$ python3 -q
>>> import numpy as np
>>> np.set_printoptions(suppress=True, linewidth=200)
>>> sv = 10 * 0.5 ** np.arange(3)
>>> q, _ = np.linalg.qr(np.array([[0.0, 0.0, -0.1], [-1.5, -1.1, 0.6], [0.1, -0.9, -1.1]]))
>>> rng = np.random.default_rng(6189)
>>> K = rng.normal(size=(19, 3)) * sv @ q
>>> print(K.round(4))
[[  4.0418   1.2135  -8.9439]
 [ -2.2115   0.7315   4.1794]
 [ -2.5969   1.812   18.4292]
 [ -4.3018   3.1582   4.2063]
 [ -1.6623   1.5027  -3.5981]
 [  6.0633  -1.6336   4.9297]
 [  0.038   -3.0586   5.6673]
 [ -4.266   -0.24     2.1899]
 [ 12.5068  -0.775   -3.4855]
 [ -1.4768  -3.3551   3.0994]
 [ -4.6723  -1.3436 -17.6303]
 [  6.5147  -1.5349   7.6674]
 [  1.4019   1.1438  12.8239]
 [  5.0946   3.3773 -11.7492]
 [ -0.3743   2.139    7.4317]
 [ -4.3206  -0.43     9.2485]
 [ -0.6717  -1.1886  -3.1117]
 [ -2.5386   0.2623  -3.0707]
 [  2.3824   0.8808  18.4495]]
>>> x0 = np.array([-3, 1, -2])
>>> target = K @ x0
>>> beta, lr = np.zeros(3), 1 / np.linalg.norm(K, 2) ** 2
>>> for i in range(5):
...     beta -= lr * K.T @ (K @ beta - target)
...     if i % 1 == 0: print(i, round(np.linalg.norm(K @ beta - target), 4))
... 
0 47.5338
1 37.1012
2 29.0448
3 22.8386
4 18.0745
>>> round(float(np.linalg.cond(K)), 4)
5.163
>>> labels = rng.permutation(3)
>>> B = K[:, labels] * rng.choice([-1, 1], 3)
>>> B.round(4)
array([[  8.9439,  -4.0418,   1.2135],
       [ -4.1794,   2.2115,   0.7315],
       [-18.4292,   2.5969,   1.812 ],
       [ -4.2063,   4.3018,   3.1582],
       [  3.5981,   1.6623,   1.5027],
       [ -4.9297,  -6.0633,  -1.6336],
       [ -5.6673,  -0.038 ,  -3.0586],
       [ -2.1899,   4.266 ,  -0.24  ],
       [  3.4855, -12.5068,  -0.775 ],
       [ -3.0994,   1.4768,  -3.3551],
       [ 17.6303,   4.6723,  -1.3436],
       [ -7.6674,  -6.5147,  -1.5349],
       [-12.8239,  -1.4019,   1.1438],
       [ 11.7492,  -5.0946,   3.3773],
       [ -7.4317,   0.3743,   2.139 ],
       [ -9.2485,   4.3206,  -0.43  ],
       [  3.1117,   0.6717,  -1.1886],
       [  3.0707,   2.5386,   0.2623],
       [-18.4495,  -2.3824,   0.8808]])
>>> U, _, VT = np.linalg.svd(K.T @ B)
>>> np.round(np.linalg.lstsq(K, B)[0], 4) + 0
array([[ 0., -1.,  0.],
       [ 0.,  0.,  1.],
       [-1.,  0.,  0.]])
>>> print(labels)
[2 0 1]
>>> np.round(U @ VT, 4) + 0
array([[ 0., -1.,  0.],
       [ 0.,  0.,  1.],
       [-1.,  0.,  0.]])
>>> cen = K - K.mean(axis=0)
>>> V = np.linalg.svd(cen)[2][:2]
>>> B = cen - cen @ V.T @ V
>>> np.round(B.std(axis=0), 4)
array([0.0798, 1.8379, 0.0107])
>>> print(np.round(np.diag(V.T @ V), 4))
[0.9981 0.0019 1.    ]
>>> B = np.c_[K[:, :1] @ np.array([[2]]), np.array([-6, 2, -6, 2, -7, 3, 1, -9, -7, 0, -3, -6, -1, 7, -4, 8, -7, 4, 5])]
>>> B.round(4)
array([[ 8.0837, -6.    ],
       [-4.4231,  2.    ],
       [-5.1938, -6.    ],
       [-8.6036,  2.    ],
       [-3.3246, -7.    ],
       [12.1266,  3.    ],
       [ 0.0759,  1.    ],
       [-8.532 , -9.    ],
       [25.0137, -7.    ],
       [-2.9536,  0.    ],
       [-9.3445, -3.    ],
       [13.0295, -6.    ],
       [ 2.8038, -1.    ],
       [10.1892,  7.    ],
       [-0.7486, -4.    ],
       [-8.6413,  8.    ],
       [-1.3434, -7.    ],
       [-5.0773,  4.    ],
       [ 4.7647,  5.    ]])
>>> np.linalg.matrix_rank(B)
np.int64(2)
>>> np.round(np.linalg.norm(B - K @ np.linalg.lstsq(K, B)[0], axis=0), 4) + 0
array([ 0.    , 22.8024])
>>> np.round(np.linalg.lstsq(K, B[:, 0])[0], 4) + 0
array([2., 0., 0.])
>>> r0 = np.array([-2, -2, 0, -1])
>>> arr = np.outer(rng.normal(size=25), r0) + 0.1 * rng.normal(size=(25, 4))
>>> print(arr.round(4))
[[-3.694  -3.5811  0.0978 -1.6666]
 [ 0.0375 -0.2045  0.078  -0.0557]
 [-2.7099 -2.7671  0.0761 -1.5313]
 [ 1.3708  1.5257  0.2165  0.7795]
 [ 3.48    3.5474  0.032   1.6428]
 [-1.4717 -1.7681 -0.0075 -1.136 ]
 [-1.0249 -0.8586  0.0539 -0.5363]
 [ 0.6424  0.4969 -0.1686  0.3803]
 [-1.7785 -1.7274 -0.0624 -0.8341]
 [-0.3555 -0.3017 -0.0341  0.0066]
 [-0.6714 -0.6909  0.117  -0.2458]
 [-1.2798 -1.4221 -0.0744 -0.8315]
 [ 0.9697  0.972   0.0627  0.4812]
 [ 1.5647  1.6383  0.018   0.7331]
 [ 3.3601  3.2305  0.0209  1.7966]
 [-0.671  -0.7563 -0.0688 -0.1536]
 [-2.535  -2.4992  0.0102 -1.234 ]
 [-1.811  -1.7075  0.1616 -0.8959]
 [ 2.4096  2.4391  0.1608  1.1585]
 [-0.68   -0.8877 -0.0265 -0.497 ]
 [-1.1355 -1.2785  0.0962 -0.6992]
 [-2.951  -3.0104 -0.1103 -1.5816]
 [ 0.8069  0.7224  0.131   0.2413]
 [ 0.6013  0.5284 -0.0544  0.3097]
 [ 0.4843  0.4143 -0.0078  0.2698]]
>>> dist = np.linalg.norm(arr[:, None] - arr[None], axis=-1)
>>> print(np.unravel_index(dist.round(6).argmax(), dist.shape))
(np.int64(0), np.int64(4))
>>> dist[5].round(6).argsort(kind="stable")[:4]
array([ 5,  8, 17, 11])
>>> dist.shape
(25, 25)
>>> B = arr / np.sqrt((arr ** 2).mean(axis=1, keepdims=True))
>>> print(np.linalg.matrix_rank(B) == np.linalg.matrix_rank(arr))
True
>>> np.linalg.matrix_rank(arr - arr.mean(axis=1, keepdims=True))
np.int64(3)
>>> np.round(np.linalg.norm(B, axis=1), 4)
array([2., 2., 2., 2., 2., 2., 2., 2., 2., 2., 2., 2., 2., 2., 2., 2., 2., 2., 2., 2., 2., 2., 2., 2., 2.])
>>> B[1].round(4)
array([ 0.3272, -1.7866,  0.6812, -0.4867])
>>> cent = 10 * np.array([[-1.1, 0.1, 0.3, -0.3],
...     [1.3, -0.3, 0.1, 0.7],
...     [-1.7, -0.4, -0.3, -0.8]])
>>> labels = rng.integers(0, 3, 15)
>>> E = cent[labels] + rng.normal(size=(15, 4))
>>> E.round(4)
array([[ 12.8986,  -3.3236,   0.7767,   6.6326],
       [-12.1525,   1.5585,   2.7708,  -2.1732],
       [ 12.3383,  -4.7535,   0.7832,   9.3528],
       [ 13.6196,  -2.9788,   0.5814,   6.8875],
       [-11.2383,   1.571 ,   1.7072,  -4.0867],
       [ 12.4568,  -2.9389,   0.7053,   8.8168],
       [ 13.9554,  -3.3084,   2.3396,   5.0034],
       [-17.2171,  -2.1626,  -2.2598,  -7.5729],
       [-10.7763,   0.4222,   1.3692,  -3.2721],
       [ 13.0414,  -3.8149,   2.3202,   5.9841],
       [-15.7058,  -3.8842,  -2.0629, -10.0562],
       [-18.1258,  -6.1882,  -2.5676,  -8.134 ],
       [-10.2862,   1.6423,   2.6901,  -1.3846],
       [ 12.0694,  -1.3943,   1.5895,   7.3262],
       [-17.6061,  -3.6669,  -2.9694,  -7.311 ]])
>>> U, sv, VT = np.linalg.svd(E, full_matrices=False)
>>> print(np.round(VT @ VT.T, 4) + 0)
[[1. 0. 0. 0.]
 [0. 1. 0. 0.]
 [0. 0. 1. 0.]
 [0. 0. 0. 1.]]
>>> C2 = np.cov(E, rowvar=False)
>>> np.round(np.corrcoef(E.T), 4)
array([[ 1.    , -0.2564,  0.5173,  0.9656],
       [-0.2564,  1.    ,  0.5824, -0.1256],
       [ 0.5173,  0.5824,  1.    ,  0.595 ],
       [ 0.9656, -0.1256,  0.595 ,  1.    ]])
>>> print(np.round(np.median(E, axis=0), 4))
[-10.2862  -2.9788   0.7832  -1.3846]
>>> np.round(E.std(axis=0), 4)
array([13.694 ,  2.3706,  1.9302,  6.7374])
>>> cen = E - E.mean(axis=0)
>>> U, sv, VT = np.linalg.svd(cen, full_matrices=False)
>>> np.abs(U[:, 0]).argmax()
np.int64(11)
>>> sv.round(4)
array([58.9651, 11.1148,  5.1381,  2.667 ])
>>> (np.sign(U[:, 0]) == np.sign(U[0, 0])).astype(int)
array([1, 0, 1, 1, 0, 1, 1, 0, 0, 1, 0, 0, 0, 1, 0])
>>> np.round(cen.mean(axis=0), 4) + 0
array([0., 0., 0., 0.])
>>> round((sv ** 2).sum() ** 2 / (sv ** 4).sum(), 4)
np.float64(1.0909)
>>> np.linalg.matrix_rank(cen)
np.int64(4)
>>> x0 = np.array([3, 0, 0, 1])
>>> target = E @ x0
>>> np.round(np.linalg.pinv(E) @ E, 4) + 0
array([[1., 0., 0., 0.],
       [0., 1., 0., 0.],
       [0., 0., 1., 0.],
       [0., 0., 0., 1.]])
>>> print(np.round(np.linalg.solve(E.T @ E, E.T @ target), 4) + 0)
[3. 0. 0. 1.]
>>> target = target + 0.05 * rng.normal(size=15)
>>> target.round(4)
array([ 45.3713, -38.5827,  46.3879,  47.6105, -37.8153,  46.217 ,  46.8515, -59.2243, -35.573 ,  45.0796, -57.1624, -62.5088, -32.2784,  43.5442, -60.1909])
>>> beta, *_ = np.linalg.lstsq(E, target)
>>> print(np.round(np.linalg.norm(target - E @ beta), 4))
0.1721
>>> mat = rng.normal(size=(21, 3)) + 3 * np.array([2, -3, 5])
>>> mat.round(4)
array([[  6.1937,  -7.2435,  14.6244],
       [  5.8228,  -7.766 ,  14.2461],
       [  4.9218,  -8.1492,  14.9751],
       [  5.9053,  -9.5546,  15.1206],
       [  5.3293, -10.9882,  15.5634],
       [  5.227 ,  -9.818 ,  15.3938],
       [  7.8954, -10.9044,  15.2451],
       [  7.9236, -10.0092,  13.7659],
       [  5.9032, -10.2106,  14.1641],
       [  5.6323,  -8.0615,  15.6711],
       [  6.5399,  -9.3448,  14.1432],
       [  7.1299, -10.057 ,  13.983 ],
       [  6.3262,  -8.5008,  14.6702],
       [  6.3699,  -9.2484,  13.6345],
       [  7.7152,  -8.9411,  15.4251],
       [  5.3503,  -8.3231,  16.1204],
       [  6.1748,  -9.2493,  17.1268],
       [  6.1448,  -7.6605,  14.1192],
       [  4.8581,  -9.8971,  14.5344],
       [  5.6983,  -8.4387,  15.395 ],
       [  6.263 ,  -9.3309,  14.7821]])
>>> r0, v = mat[5], mat[13]
>>> round(float(r0 @ r0), 4)
360.6854
>>> round(r0 @ v, 4)
np.float64(333.9843)
>>> p = (r0 @ v) / (r0 @ r0) * r0
>>> p.round(4)
array([ 4.84  , -9.0912, 14.2543])
>>> print(np.round((v - p) @ r0, 4))
0.0
>>> print(round(np.linalg.norm(r0 + v) ** 2 + np.linalg.norm(r0 - v) ** 2, 4))
1345.3895
>>> np.linalg.matrix_rank(np.outer(r0, v))
np.int64(1)
>>> labels = E[:, 3] > np.median(E[:, 3])
>>> r0 = E[labels].mean(axis=0) - E[~labels].mean(axis=0)
>>> np.argsort(-np.abs(r0).round(6), kind="stable")
array([0, 3, 1, 2])
>>> r0.round(4)
array([27.0499, -1.8776,  1.4647, 12.6422])
>>> proj = mat @ np.linalg.solve(mat.T @ mat, mat.T)
>>> print(np.round(np.linalg.eigvalsh(proj), 4) + 0)
[0. 0. 0. 0. 0. 0. 0. 0. 0. 0. 0. 0. 0. 0. 0. 0. 0. 0. 1. 1. 1.]
>>> np.allclose(proj @ proj, proj)
True
>>> W0 = np.load("mat.npy")
>>> W0
array([[-18.,  15., -21.,  16.],
       [-20.,  22., -31.,  21.],
       [-20.,  25., -40.,  27.],
       [-20.,  25., -43.,  30.]])
>>> [round(float(x), 4) for x in np.linalg.svd(W0, compute_uv=False)[:3]]
[102.9585, 7.4198, 2.1186]
>>> print(np.einsum("ij,ji->", W0, W0))
86.0
>>> round(float(np.linalg.eigvals(W0).sum().real), 4)
-6.0
>>> np.einsum("ii->", W0)
np.float64(-6.0)
>>> np.round(np.linalg.det(2 * W0), 4), round(np.linalg.det(W0), 4)
(np.float64(2304.0), np.float64(144.0))
>>> np.round(np.poly(W0), 4)
array([  1.,   6., -25., -54., 144.])
>>> np.round(np.linalg.det(W0.T), 4)
np.float64(144.0)
>>> feats = np.load("x.npy")
>>> feats
array([[ 0,  0, -2,  1],
       [ 0,  0,  2,  1],
       [ 0,  0,  0,  1],
       [ 0,  0,  0,  0]])
>>> B = arr + rng.integers(-2, 3, (25, 1)) @ rng.integers(-2, 3, (1, 4))
>>> B.round(4)
array([[ 0.306 , -3.5811, -1.9022, -3.6666],
       [-1.9625, -0.2045,  1.078 ,  0.9443],
       [-6.7099, -2.7671,  2.0761,  0.4687],
       [ 1.3708,  1.5257,  0.2165,  0.7795],
       [ 1.48  ,  3.5474,  1.032 ,  2.6428],
       [ 2.5283, -1.7681, -2.0075, -3.136 ],
       [ 2.9751, -0.8586, -1.9461, -2.5363],
       [ 0.6424,  0.4969, -0.1686,  0.3803],
       [-5.7785, -1.7274,  1.9376,  1.1659],
       [-0.3555, -0.3017, -0.0341,  0.0066],
       [-4.6714, -0.6909,  2.117 ,  1.7542],
       [-1.2798, -1.4221, -0.0744, -0.8315],
       [ 4.9697,  0.972 , -1.9373, -1.5188],
       [ 5.5647,  1.6383, -1.982 , -1.2669],
       [ 1.3601,  3.2305,  1.0209,  2.7966],
       [-2.671 , -0.7563,  0.9312,  0.8464],
       [-6.535 , -2.4992,  2.0102,  0.766 ],
       [-1.811 , -1.7075,  0.1616, -0.8959],
       [-1.5904,  2.4391,  2.1608,  3.1585],
       [-0.68  , -0.8877, -0.0265, -0.497 ],
       [ 0.8645, -1.2785, -0.9038, -1.6992],
       [-2.951 , -3.0104, -0.1103, -1.5816],
       [-1.1931,  0.7224,  1.131 ,  1.2413],
       [ 4.6013,  0.5284, -2.0544, -1.6903],
       [-3.5157,  0.4143,  1.9922,  2.2698]])
>>> np.linalg.matrix_rank(B - arr, tol=1e-8)
np.int64(1)
>>> np.round(np.linalg.svd(B - arr, compute_uv=False), 4) + 0
array([18.,  0.,  0.,  0.])
>>> feats.sum(axis=0)
array([0, 0, 0, 3])
>>> np.linalg.matrix_rank(feats)
np.int64(2)
>>> np.zeros(4, 4)
Traceback (most recent call last):
  File "<python-input-101>", line 1, in <module>
    np.zeros(4, 4)
    ~~~~~~~~^^^^^^
TypeError: Cannot interpret '4' as a data type
>>> feats.shape
(4, 4)
>>> round(np.linalg.norm(feats), 4)
np.float64(3.3166)
>>> np.count_nonzero(feats)
np.int64(5)
>>> proj = np.triu(np.array([[0, 1, 3, 2], [4, 2, 3, 5], [0, 2, 1, 0], [1, 0, 5, 5]]), 1) + np.eye(4)
>>> B = proj @ feats @ np.linalg.inv(proj)
>>> np.linalg.matrix_rank(B)
np.int64(2)
>>> B
array([[0., 0., 0., 5.],
       [0., 0., 2., 4.],
       [0., 0., 0., 1.],
       [0., 0., 0., 0.]])
>>> U, sv, VT = np.linalg.svd(feats)
>>> V = VT[:(sv > 1e-8).sum()]
>>> x0 = feats[0] + 2 * feats[1] + rng.integers(2) * np.eye(4)[0]
>>> x0
array([1., 0., 2., 3.])
>>> print(round(float(np.linalg.norm(x0 - V.T @ V @ x0)), 4))
1.0
>>> np.round(V.T @ V, 4) + 0
array([[0., 0., 0., 0.],
       [0., 0., 0., 0.],
       [0., 0., 1., 0.],
       [0., 0., 0., 1.]])
>>> print(np.allclose(V.T @ V @ x0, x0))
False
>>> np.trace(feats)
np.int64(0)
>>> feats @ feats
array([[ 0,  0,  0, -2],
       [ 0,  0,  0,  2],
       [ 0,  0,  0,  0],
       [ 0,  0,  0,  0]])
>>> np.linalg.determinant(feats)
Traceback (most recent call last):
  File "<python-input-118>", line 1, in <module>
    np.linalg.determinant(feats)
    ^^^^^^^^^^^^^^^^^^^^^
AttributeError: module 'numpy.linalg' has no attribute 'determinant'
>>> np.allclose(feats @ feats.T, feats.T @ feats)
False
>>> np.linalg.matrix_power(feats, 2)
array([[ 0,  0,  0, -2],
       [ 0,  0,  0,  2],
       [ 0,  0,  0,  0],
       [ 0,  0,  0,  0]])
>>> np.allclose(feats, feats.T)
False
>>> np.round(np.sort(np.abs(np.linalg.eigvals(feats))), 4)
array([0., 0., 0., 0.])
>>> print(np.round(np.linalg.det(feats), 4))
0.0
>>> A = np.loadtxt("w.csv", delimiter=",")
>>> A
array([[ 1.9117, -0.0209,  0.0282],
       [ 0.3524, -0.0187,  0.0125],
       [-0.0734,  0.0393,  0.0121],
       [-0.2687,  0.1012, -0.012 ],
       [-0.2884, -0.0303,  0.0139],
       [ 1.9464,  0.0135,  0.0311],
       [-1.9685, -0.1238, -0.0276],
       [ 0.1007,  0.0477,  0.015 ],
       [-0.1132,  0.0736, -0.0645],
       [ 0.2919,  0.0061, -0.0927],
       [-1.0424, -0.0144,  0.0702],
       [-0.0691, -0.0559, -0.0445],
       [ 0.3191,  0.1052,  0.0022],
       [ 0.2405, -0.0254, -0.0436],
       [-0.0275,  0.0047,  0.1394],
       [ 1.1403,  0.0154, -0.0314],
       [-0.0814, -0.0371,  0.0349],
       [ 0.3191,  0.0273, -0.0189],
       [-0.0133,  0.1122,  0.1066],
       [ 1.1389, -0.0039, -0.0008],
       [ 1.733 , -0.0071, -0.0133],
       [ 0.0672,  0.0105, -0.0072],
       [-1.3731,  0.0116, -0.0456],
       [-0.4163, -0.009 ,  0.0177],
       [ 1.1771, -0.0632, -0.0002],
       [-2.3287, -0.0419, -0.0866],
       [ 0.0502, -0.009 ,  0.0911],
       [ 1.0444, -0.0081,  0.0095],
       [ 0.2401, -0.1131,  0.0114]])
>>> cen = A - A.mean(axis=0)
>>> U, sv, VT = np.linalg.svd(cen, full_matrices=False)
>>> round(float((sv ** 2).sum() ** 2 / (sv ** 4).sum()), 4)
1.0112
>>> print(np.searchsorted(np.cumsum(sv ** 2) / (sv ** 2).sum(), 0.9) + 1)
1
>>> sv.round(4)
array([5.3052, 0.2988, 0.2622])
>>> np.round(cen.mean(axis=0), 4) + 0
array([0., 0., 0.])
